>>> import numpy as np
>>> np.set_printoptions(suppress=True, linewidth=200)
>>> X = np.loadtxt("block1.csv", delimiter=",")
>>> X
array([[-5., -3.,  0., -6.,  7.,  0.],
       [ 5.,  2.,  4.,  5.,  3.,  0.],
       [ 8.,  4.,  2., -2.,  5.,  0.],
       [-5., -8., -2.,  3., -2.,  0.],
       [-8.,  7., -8.,  9., -6.,  0.],
       [ 0.,  0.,  0.,  0.,  0., -1.]])
>>> # 2 groups of indices that never mix
>>> rng = np.random.default_rng(69902)
>>> labels = rng.permutation(6)
>>> labels
array([0, 3, 5, 2, 4, 1])
>>> A2 = X[labels][:, labels]
>>> np.round(np.sort(np.abs(np.linalg.eigvals(A2))), 1)
array([1. , 4.6, 9.2, 9.2, 9.4, 9.4])
>>> theta = np.radians(45)
>>> Rm = np.eye(6)
>>> Rm[5, 5] = Rm[1, 1] = np.cos(theta)
>>> Rm[5, 1], Rm[1, 5] = -np.sin(theta), np.sin(theta)
>>> Rm.round(1)
array([[ 1. ,  0. ,  0. ,  0. ,  0. ,  0. ],
       [ 0. ,  0.7,  0. ,  0. ,  0. ,  0.7],
       [ 0. ,  0. ,  1. ,  0. ,  0. ,  0. ],
       [ 0. ,  0. ,  0. ,  1. ,  0. ,  0. ],
       [ 0. ,  0. ,  0. ,  0. ,  1. ,  0. ],
       [ 0. , -0.7,  0. ,  0. ,  0. ,  0.7]])
>>> A2 = X @ Rm.T
>>> np.allclose(np.linalg.norm(X, axis=1), np.linalg.norm(A2, axis=1))
True
>>> round(np.linalg.det(Rm), 1), round(float(np.trace(Rm)), 1)
(np.float64(1.0), 5.4)
>>> np.round(np.linalg.svd(X, compute_uv=False), 1), np.round(np.linalg.svd(A2, compute_uv=False), 1)
(array([19.6, 14.5,  8.7,  5.8,  2.4,  1. ]), array([19.6, 14.5,  8.7,  5.8,  2.4,  1. ]))
>>> (np.linalg.matrix_power((X != 0) + (X.T != 0) + np.eye(6), 6) > 0).astype(int)
array([[1, 1, 1, 1, 1, 0],
       [1, 1, 1, 1, 1, 0],
       [1, 1, 1, 1, 1, 0],
       [1, 1, 1, 1, 1, 0],
       [1, 1, 1, 1, 1, 0],
       [0, 0, 0, 0, 0, 1]])
>>> np.round(np.sort(np.linalg.eigvals(X).real), 1)
array([-4.9, -4.9, -4.6, -1. ,  5.2,  5.2])
>>> X @ X
array([[ -16.,  106.,  -56.,   60.,  -74.,    0.],
       [ -32.,  -14.,  -18.,   14.,   33.,    0.],
       [ -34.,   43.,  -16.,    7.,   52.,    0.],
       [ -30.,  -47.,  -26.,  -15.,  -63.,    0.],
       [  14., -108.,   42.,   72.,  -57.,    0.],
       [   0.,    0.,    0.,    0.,    0.,    1.]])
>>> (X != 0).astype(int)
array([[1, 1, 0, 1, 1, 0],
       [1, 1, 1, 1, 1, 0],
       [1, 1, 1, 1, 1, 0],
       [1, 1, 1, 1, 1, 0],
       [1, 1, 1, 1, 1, 0],
       [0, 0, 0, 0, 0, 1]])
>>> mat = np.loadtxt("run13.csv", delimiter=",")
>>> mat.round(1)
array([[0.5, 0. , 0. , 0.5],
       [0. , 0.5, 0. , 0.5],
       [0. , 0. , 1. , 0. ],
       [0.2, 0.2, 0.2, 0.2]])
>>> # rows sum to 1
>>> evals, V = np.linalg.eig(mat)
>>> np.round(np.sort(np.linalg.eigvals(np.linalg.inv(mat))), 1)
array([-7.1,  1. ,  1.1,  2. ])
>>> np.round(mat @ V[:, 0] - evals[0] * V[:, 0], 1) + 0
array([0., 0., 0., 0.])
>>> labels = rng.permutation(4)
>>> A2 = mat[:, labels] * rng.choice([-1, 1], 4)
>>> A2.round(1)
array([[-0.5, -0. , -0. ,  0.5],
       [-0.5, -0. , -0.5,  0. ],
       [-0. , -1. , -0. ,  0. ],
       [-0.2, -0.2, -0.2,  0.2]])
>>> Uu, _, Vh = np.linalg.svd(mat.T @ A2)
>>> labels
array([3, 2, 1, 0])
>>> np.round(np.linalg.lstsq(mat, A2)[0], 1) + 0
array([[ 0.,  0.,  0.,  1.],
       [ 0.,  0., -1.,  0.],
       [ 0., -1.,  0.,  0.],
       [-1.,  0.,  0.,  0.]])
>>> K = np.loadtxt("x.csv", delimiter=",")
>>> K.round(1)
array([[-0.9, -1.5,  3.1, -3.4, -0.1, -0.9],
       [ 1.5,  0.3,  2.8,  2.3, -3.1, -0.7],
       [-3.7, -1. , -0.5,  0.6, -2.4,  2. ],
       [ 0. , -0.7, -2.5, -1. , -2.3, -3.4],
       [-2.2,  4.2,  0.7, -0.2,  0.2, -1.4],
       [ 1.8,  1.9, -0.8, -2.7, -2.1,  2.4]])
>>> q, Rm = np.linalg.qr(K)
>>> np.trace(q @ q.T)
np.float64(6.0)
>>> np.round(q.T @ q, 1) + 0
array([[1., 0., 0., 0., 0., 0.],
       [0., 1., 0., 0., 0., 0.],
       [0., 0., 1., 0., 0., 0.],
       [0., 0., 0., 1., 0., 0.],
       [0., 0., 0., 0., 1., 0.],
       [0., 0., 0., 0., 0., 1.]])
>>> np.round(np.abs(np.diag(Rm)), 1)
array([5., 5., 5., 5., 5., 5.])
>>> np.allclose(Rm.T @ Rm, K.T @ K)
True
>>> abs(Rm[0, 0]), round(np.linalg.norm(K[:, 0]), 1)
(np.float64(5.0), np.float64(5.0))
>>> np.round(np.linalg.pinv(K), 1) + 0
array([[ 0. ,  0.1, -0.1,  0. , -0.1,  0.1],
       [-0.1,  0. ,  0. ,  0. ,  0.2,  0.1],
       [ 0.1,  0.1,  0. , -0.1,  0. ,  0. ],
       [-0.1,  0.1,  0. ,  0. ,  0. , -0.1],
       [ 0. , -0.1, -0.1, -0.1,  0. , -0.1],
       [ 0. ,  0. ,  0.1, -0.1, -0.1,  0.1]])
>>> np.round(K.T @ K, 1) + 0
array([[25.,  0.,  0.,  0.,  0.,  0.],
       [ 0., 25.,  0.,  0.,  0.,  0.],
       [ 0.,  0., 25.,  0.,  0.,  0.],
       [ 0.,  0.,  0., 25.,  0.,  0.],
       [ 0.,  0.,  0.,  0., 25.,  0.],
       [ 0.,  0.,  0.,  0.,  0., 25.]])
>>> Uu, sv, Vh = np.linalg.svd(K, full_matrices=False)
>>> np.round(Uu.T @ Uu, 1) + 0
array([[1., 0., 0., 0., 0., 0.],
       [0., 1., 0., 0., 0., 0.],
       [0., 0., 1., 0., 0., 0.],
       [0., 0., 0., 1., 0., 0.],
       [0., 0., 0., 0., 1., 0.],
       [0., 0., 0., 0., 0., 1.]])
>>> np.allclose(Uu * sv @ Vh, K)
True
>>> np.round(np.cumsum(sv ** 2) / np.sum(sv ** 2), 1)
array([0.2, 0.3, 0.5, 0.7, 0.8, 1. ])
>>> (sv > 1e-8).sum()
np.int64(6)
>>> np.round(Vh @ Vh.T, 1) + 0
array([[1., 0., 0., 0., 0., 0.],
       [0., 1., 0., 0., 0., 0.],
       [0., 0., 1., 0., 0., 0.],
       [0., 0., 0., 1., 0., 0.],
       [0., 0., 0., 0., 1., 0.],
       [0., 0., 0., 0., 0., 1.]])
>>> round(np.sqrt((sv ** 2).sum()), 1), np.round(np.linalg.norm(K), 1)
(np.float64(12.2), np.float64(12.2))
>>> Uu.shape, sv.shape, Vh.shape
((6, 6), (6,), (6, 6))
>>> np.round(sv / sv[0], 1)
array([1., 1., 1., 1., 1., 1.])
>>> sv.round(1)
array([5., 5., 5., 5., 5., 5.])
>>> np.unravel_index(np.abs(K).argmax(), K.shape)
(np.int64(4), np.int64(1))
>>> K[:, 6]
Traceback (most recent call last):
  File "<python-input-56>", line 1, in <module>
    K[:, 6]
    ~^^^^^^
IndexError: index 6 is out of bounds for axis 1 with size 6
>>> K[6]
Traceback (most recent call last):
  File "<python-input-57>", line 1, in <module>
    K[6]
    ~^^^
IndexError: index 6 is out of bounds for axis 0 with size 6
>>> np.round(K - K[0], 1)
array([[ 0. ,  0. ,  0. ,  0. ,  0. ,  0. ],
       [ 2.5,  1.8, -0.3,  5.6, -2.9,  0.3],
       [-2.8,  0.5, -3.6,  3.9, -2.3,  2.9],
       [ 0.9,  0.8, -5.6,  2.4, -2.2, -2.5],
       [-1.2,  5.7, -2.4,  3.2,  0.3, -0.5],
       [ 2.8,  3.3, -3.9,  0.7, -2. ,  3.4]])
>>> np.zeros(6, 6)
Traceback (most recent call last):
  File "<python-input-59>", line 1, in <module>
    np.zeros(6, 6)
    ~~~~~~~~^^^^^^
TypeError: Cannot interpret '6' as a data type
>>> theta = np.radians(90)
>>> Rm = np.eye(6)
>>> Rm[4, 4] = Rm[3, 3] = np.cos(theta)
>>> Rm[4, 3], Rm[3, 4] = -np.sin(theta), np.sin(theta)
>>> Rm.round(1) + 0
array([[ 1.,  0.,  0.,  0.,  0.,  0.],
       [ 0.,  1.,  0.,  0.,  0.,  0.],
       [ 0.,  0.,  1.,  0.,  0.,  0.],
       [ 0.,  0.,  0.,  0.,  1.,  0.],
       [ 0.,  0.,  0., -1.,  0.,  0.],
       [ 0.,  0.,  0.,  0.,  0.,  1.]])
>>> A2 = K @ Rm.T
>>> np.round(np.linalg.svd(K, compute_uv=False), 1), np.round(np.linalg.svd(A2, compute_uv=False), 1)
(array([5., 5., 5., 5., 5., 5.]), array([5., 5., 5., 5., 5., 5.]))
>>> arr = np.load("mat.npy")
>>> arr
array([[-2, -2,  0,  5],
       [ 2,  2,  3,  0],
       [ 5, -5,  3, -1],
       [ 0,  0, -3, -4],
       [ 2,  3, -2, -5],
       [-1,  2,  1,  1]])
>>> proj = arr @ np.linalg.solve(arr.T @ arr, arr.T)
>>> np.round(proj @ arr[:, 2], 1) + 0
array([ 0.,  3.,  3., -3., -2.,  1.])
>>> np.round(np.diag(proj), 1)
array([0.8, 0.6, 0.9, 0.5, 0.9, 0.3])
>>> np.round((np.eye(6) - proj) @ arr, 1) + 0
array([[0., 0., 0., 0.],
       [0., 0., 0., 0.],
       [0., 0., 0., 0.],
       [0., 0., 0., 0.],
       [0., 0., 0., 0.],
       [0., 0., 0., 0.]])
>>> round(np.trace(proj), 1)
np.float64(4.0)
>>> np.allclose(proj @ proj, proj)
True
>>> labels = rng.integers(0, 2, 3)
>>> F = np.triu((labels[:, None] == labels) & (rng.random((3, 3)) < 0.8), 1).astype(int)
>>> F += F.T
>>> F
array([[0, 0, 1],
       [0, 0, 1],
       [1, 1, 0]])
>>> # rows 0 and 1 are equal
>>> rank = np.linalg.matrix_rank(F)
>>> rank
np.int64(2)
>>> null = np.linalg.svd(F)[2][rank:].T
>>> [int(np.linalg.matrix_rank(F[:i])) for i in range(1, len(F) + 1)]
[1, 1, 2]
>>> np.round(null @ null.T, 1)
array([[ 0.5, -0.5,  0. ],
       [-0.5,  0.5,  0. ],
       [ 0. ,  0. ,  0. ]])
>>> null[:, 0] / null[np.abs(null[:, 0]).round(6).argmax(), 0]
array([ 1., -1.,  0.])
>>> np.allclose(F @ null, 0)
True
>>> F @ null
array([[0.],
       [0.],
       [0.]])
>>> [int(np.linalg.matrix_rank(F[:, :j + 1])) for j in range(3)]
[1, 1, 2]
>>> round(np.trace(np.linalg.pinv(F) @ F), 1)
np.float64(2.0)
>>> np.allclose(F[:-1].T @ np.linalg.lstsq(F[:-1].T, F[-1])[0], F[-1])
False
>>> np.linalg.lstsq(F[:-1].T, F[-1])[2]
np.int32(1)
>>> np.round(F @ np.linalg.pinv(F) @ F, 1)
array([[0., 0., 1.],
       [0., 0., 1.],
       [1., 1., 0.]])
>>> C = np.sign(np.array([[2, 3, 1, 1], [0, 1, 3, 2], [3, 1, 0, 0], [0, 1, 1, 0]]))
>>> A2 = (np.tril(C, -1) + np.eye(4)) @ (np.triu(C, 1) + np.eye(4))
>>> evals = np.array([-1, -3, -3, -1])
>>> M = np.rint(A2 * evals @ np.linalg.inv(A2)) + 0
>>> M
array([[ 1., -2., -2.,  2.],
       [ 2., -3., -2.,  2.],
       [ 6., -2., -7.,  4.],
       [ 4.,  0., -4.,  1.]])
>>> round(float(np.abs(np.linalg.eigvals(M)).max()), 1)
3.0
>>> np.allclose(M, M.T)
False
>>> M @ M
array([[ -7.,   8.,   8.,  -8.],
       [ -8.,   9.,   8.,  -8.],
       [-24.,   8.,  25., -16.],
       [-16.,   0.,  16.,  -7.]])
>>> np.round(np.sort(np.abs(np.linalg.eigvals(M))), 1)
array([1., 1., 3., 3.])
>>> (M - M.T) / 2
array([[ 0., -2., -4., -1.],
       [ 2.,  0.,  0.,  1.],
       [ 4.,  0.,  0.,  4.],
       [ 1., -1., -4.,  0.]])
